% python3 -q
>>> import numpy as np
>>> np.set_printoptions(suppress=True, linewidth=100)
>>> rnd = lambda a: np.round(a, 2) + 0
>>> rng = np.random.default_rng(1)
>>> labels = rng.integers(0, 2, 9)
>>> F = (labels[:, None] == labels) * 5 + np.eye(9)
>>> F
array([[6., 0., 0., 0., 5., 5., 0., 0., 5.],
       [0., 6., 5., 5., 0., 0., 5., 5., 0.],
       [0., 5., 6., 5., 0., 0., 5., 5., 0.],
       [0., 5., 5., 6., 0., 0., 5., 5., 0.],
       [5., 0., 0., 0., 6., 5., 0., 0., 5.],
       [5., 0., 0., 0., 5., 6., 0., 0., 5.],
       [0., 5., 5., 5., 0., 0., 6., 5., 0.],
       [0., 5., 5., 5., 0., 0., 5., 6., 0.],
       [5., 0., 0., 0., 5., 5., 0., 0., 6.]])
>>> # splits into 2 blocks
>>> Lm = np.linalg.cholesky(F)
>>> rnd(F / np.sqrt(np.outer(np.diag(F), np.diag(F))))
array([[1.  , 0.  , 0.  , 0.  , 0.83, 0.83, 0.  , 0.  , 0.83],
       [0.  , 1.  , 0.83, 0.83, 0.  , 0.  , 0.83, 0.83, 0.  ],
       [0.  , 0.83, 1.  , 0.83, 0.  , 0.  , 0.83, 0.83, 0.  ],
       [0.  , 0.83, 0.83, 1.  , 0.  , 0.  , 0.83, 0.83, 0.  ],
       [0.83, 0.  , 0.  , 0.  , 1.  , 0.83, 0.  , 0.  , 0.83],
       [0.83, 0.  , 0.  , 0.  , 0.83, 1.  , 0.  , 0.  , 0.83],
       [0.  , 0.83, 0.83, 0.83, 0.  , 0.  , 1.  , 0.83, 0.  ],
       [0.  , 0.83, 0.83, 0.83, 0.  , 0.  , 0.83, 1.  , 0.  ],
       [0.83, 0.  , 0.  , 0.  , 0.83, 0.83, 0.  , 0.  , 1.  ]])
>>> x0 = np.ones(9)
>>> for _ in range(6):
...     x0 = F @ x0
...     x0 /= np.linalg.norm(x0)
...     print(round(x0 @ F @ x0, 2))
... 
24.29
24.73
25.09
25.37
25.57
25.71
>>> rnd(np.linalg.eigvalsh(F)[-1])
np.float64(26.0)
>>> W0 = np.load("layer8.npy")
>>> W0
array([[ 0., -1.,  0.,  0.,  0.,  0.,  0.,  0.,  0.,  0.],
       [-1.,  3., -1.,  0.,  0.,  0.,  0.,  0.,  0.,  0.],
       [ 0., -1.,  0., -1.,  0.,  0.,  0.,  0.,  0.,  0.],
       [ 0.,  0., -1.,  3., -1.,  0.,  0.,  0.,  0.,  0.],
       [ 0.,  0.,  0., -1.,  1., -1.,  0.,  0.,  0.,  0.],
       [ 0.,  0.,  0.,  0., -1.,  1., -1.,  0.,  0.,  0.],
       [ 0.,  0.,  0.,  0.,  0., -1.,  0., -1.,  0.,  0.],
       [ 0.,  0.,  0.,  0.,  0.,  0., -1.,  0., -1.,  0.],
       [ 0.,  0.,  0.,  0.,  0.,  0.,  0., -1.,  0., -1.],
       [ 0.,  0.,  0.,  0.,  0.,  0.,  0.,  0., -1.,  2.]])
>>> # symmetric
>>> Y = W0 / np.linalg.norm(W0, axis=1, keepdims=True)
>>> G = Y @ Y.T
>>> rnd(G[9])
array([ 0.  ,  0.  ,  0.  ,  0.  ,  0.  ,  0.  ,  0.  ,  0.32, -0.63,  1.  ])
>>> np.argwhere(np.triu(np.abs(G) > 0.95, 1))
array([], shape=(0, 2), dtype=int64)
>>> m1 = np.array([[3, 5, 5, 0, 2, 5, 3, 5],
...     [1, 3, 4, 2, 4, 5, 4, 2],
...     [5, 1, 3, 3, 2, 0, 1, 1],
...     [4, 3, 1, 1, 0, 4, 4, 3],
...     [3, 4, 2, 0, 3, 1, 5, 1],
...     [2, 4, 0, 4, 3, 2, 0, 1],
...     [4, 4, 1, 1, 0, 2, 1, 5],
...     [0, 3, 5, 1, 2, 0, 1, 4],
...     [0, 3, 0, 5, 0, 2, 1, 1],
...     [4, 0, 3, 2, 0, 2, 3, 3]]) * (rng.random((10, 8)) < 0.3)
>>> m1
array([[0, 0, 0, 0, 2, 0, 0, 0],
       [0, 0, 0, 2, 0, 5, 4, 0],
       [5, 0, 0, 0, 0, 0, 1, 1],
       [0, 0, 1, 0, 0, 0, 0, 3],
       [0, 0, 2, 0, 0, 0, 5, 0],
       [0, 0, 0, 4, 0, 0, 0, 1],
       [0, 4, 1, 0, 0, 0, 0, 5],
       [0, 0, 0, 0, 2, 0, 0, 0],
       [0, 3, 0, 0, 0, 0, 1, 0],
       [0, 0, 0, 0, 0, 0, 3, 0]])
>>> Y = np.c_[m1[:, :3] @ np.array([[0, 0, 1], [2, 2, 2], [1, 2, 0]]), np.array([3, -4, -3, -2, -3, -5, 3, -1, 2, -3])]
>>> Y
array([[ 0,  0,  0,  3],
       [ 0,  0,  0, -4],
       [ 0,  0,  5, -3],
       [ 1,  2,  0, -2],
       [ 2,  4,  0, -3],
       [ 0,  0,  0, -5],
       [ 9, 10,  8,  3],
       [ 0,  0,  0, -1],
       [ 6,  6,  6,  2],
       [ 0,  0,  0, -3]])
>>> np.linalg.matrix_rank(Y)
np.int64(4)
>>> G = np.cov(Y, rowvar=False)
>>> print(rnd(G))
[[ 9.96 10.71  8.2   6.04]
 [10.71 11.96  8.24  6.07]
 [ 8.2   8.24  9.88  5.08]
 [ 6.04  6.07  5.08  8.68]]
>>> rnd(Y.std(axis=0))
array([2.99, 3.28, 2.98, 2.79])
>>> x0 = np.array([3, 2, 1, 2, 3, 3, 3, 3])
>>> target = m1 @ x0
>>> c, lr = np.zeros(8), 1 / np.linalg.norm(m1, 2) ** 2
>>> for i in range(6):
...     c -= lr * m1.T @ (m1 @ c - target)
...     if i % 1 == 0: print(i, round(np.linalg.norm(m1 @ c - target), 2))
... 
0 11.93
1 8.78
2 7.05
3 5.86
4 4.98
5 4.29
>>> rnd(c)
array([2.76, 1.89, 0.7 , 1.97, 1.57, 2.68, 3.26, 3.16])
>>> rnd(np.linalg.cond(m1))
np.float64(9.05)
>>> r0 = np.array([0, 3])
>>> np.correlate(m1[1], m1[6], "full")
array([ 0,  0,  0, 10,  0, 25, 20,  0,  2,  8,  5, 24, 16,  0,  0])
>>> print(np.convolve(m1[1], r0))
[ 0  0  0  0  6  0 15 12  0]
>>> q, vecs = np.linalg.qr(m1[:, :6])[0], np.linalg.qr(m1[:, 6:])[0]
>>> s = np.linalg.svd(q.T @ vecs, compute_uv=False)
>>> print(rnd(np.degrees(np.arccos(s.clip(0, 1)))))
[18.91 52.45]
>>> rnd(np.linalg.norm(q @ q.T - vecs @ vecs.T, 2))
np.float64(1.0)
>>> rnd(s)
array([0.95, 0.61])
>>> arr = np.load("w.npy")
>>> arr
array([[  3.22,   8.48,   0.03,  -0.06,  -1.13],
       [  4.99,  -4.87,  -0.19,   0.01,   0.47],
       [ -4.81,  -3.24,   0.27,  -0.01,  -1.94],
       [ -2.64,  -0.83,   0.23,   0.01,  -0.09],
       [  7.04,   2.  ,  -0.1 ,   0.  ,   0.13],
       [  2.42,  -4.13,   0.07,  -0.06,  -0.76],
       [ -1.57, -24.09,   0.34,   0.05,  -0.37],
       [ -5.3 , -17.15,  -0.01,   0.  ,  -0.36],
       [ -1.53,  26.93,  -0.1 ,   0.01,  -0.64],
       [ -0.03,   2.82,  -0.24,   0.07,  -0.21],
       [ -1.11,   1.37,  -0.05,   0.02,  -0.55],
       [  7.66,   3.35,  -0.03,  -0.01,  -0.29],
       [ -0.98,   9.77,   0.04,  -0.02,  -0.48],
       [  2.92,  13.29,   0.09,   0.  ,  -0.42],
       [  4.89, -19.27,   0.2 ,   0.01,   0.51],
       [ -5.28,  40.27,  -0.08,   0.07,  -0.34],
       [ -4.89,  52.57,  -0.09,  -0.02,   0.27],
       [ -9.09, -34.05,   0.12,  -0.01,  -0.04],
       [  0.95,  -2.72,   0.04,   0.02,   1.2 ],
       [ -1.12, -45.22,  -0.01,   0.05,  -1.04],
       [ -2.46,  25.1 ,  -0.2 ,  -0.01,  -2.35],
       [ -0.04,  32.5 ,   0.43,  -0.01,   0.67],
       [ -0.29,  27.41,   0.  ,  -0.02,  -0.03],
       [  3.35, -12.82,   0.03,  -0.01,  -0.99],
       [  5.61,  31.42,   0.15,  -0.03,   0.53],
       [  1.6 ,  10.78,  -0.16,   0.  ,   0.53],
       [  4.66,  12.89,   0.21,  -0.03,   0.68],
       [  0.31,   9.05,  -0.04,   0.06,  -0.11],
       [ -4.01, -12.8 ,   0.18,   0.01,   0.96],
       [ -9.28,   9.51,  -0.01,   0.  ,   0.47],
       [ -3.87,   3.5 ,   0.  ,   0.03,   0.39],
       [  1.64,  -9.31,  -0.09,  -0.02,  -0.99],
       [ -1.87,   4.69,  -0.2 ,   0.05,   0.29],
       [  6.67,  21.57,  -0.32,   0.01,  -0.86],
       [ -0.88,  32.11,   0.09,   0.02,  -1.36],
       [  3.83, -14.99,  -0.19,   0.05,  -0.93],
       [ -1.9 ,  -3.55,  -0.36,  -0.03,   0.33],
       [-10.02, -10.82,  -0.31,   0.04,  -0.19],
       [ -1.84,  -7.28,  -0.04,  -0.04,   0.53]])
>>> G = np.cov(arr, rowvar=False)
>>> print(G.shape)
(5, 5)
>>> rnd(arr.std(axis=0))
array([ 4.37, 20.01,  0.18,  0.03,  0.76])
>>> rnd(np.linalg.eigvalsh(G)[::-1])
array([410.95,  19.43,   0.6 ,   0.03,   0.  ])
>>> rnd(np.corrcoef(arr.T))
array([[ 1.  ,  0.08, -0.01, -0.21,  0.01],
       [ 0.08,  1.  , -0.07, -0.15,  0.02],
       [-0.01, -0.07,  1.  , -0.2 ,  0.12],
       [-0.21, -0.15, -0.2 ,  1.  ,  0.01],
       [ 0.01,  0.02,  0.12,  0.01,  1.  ]])
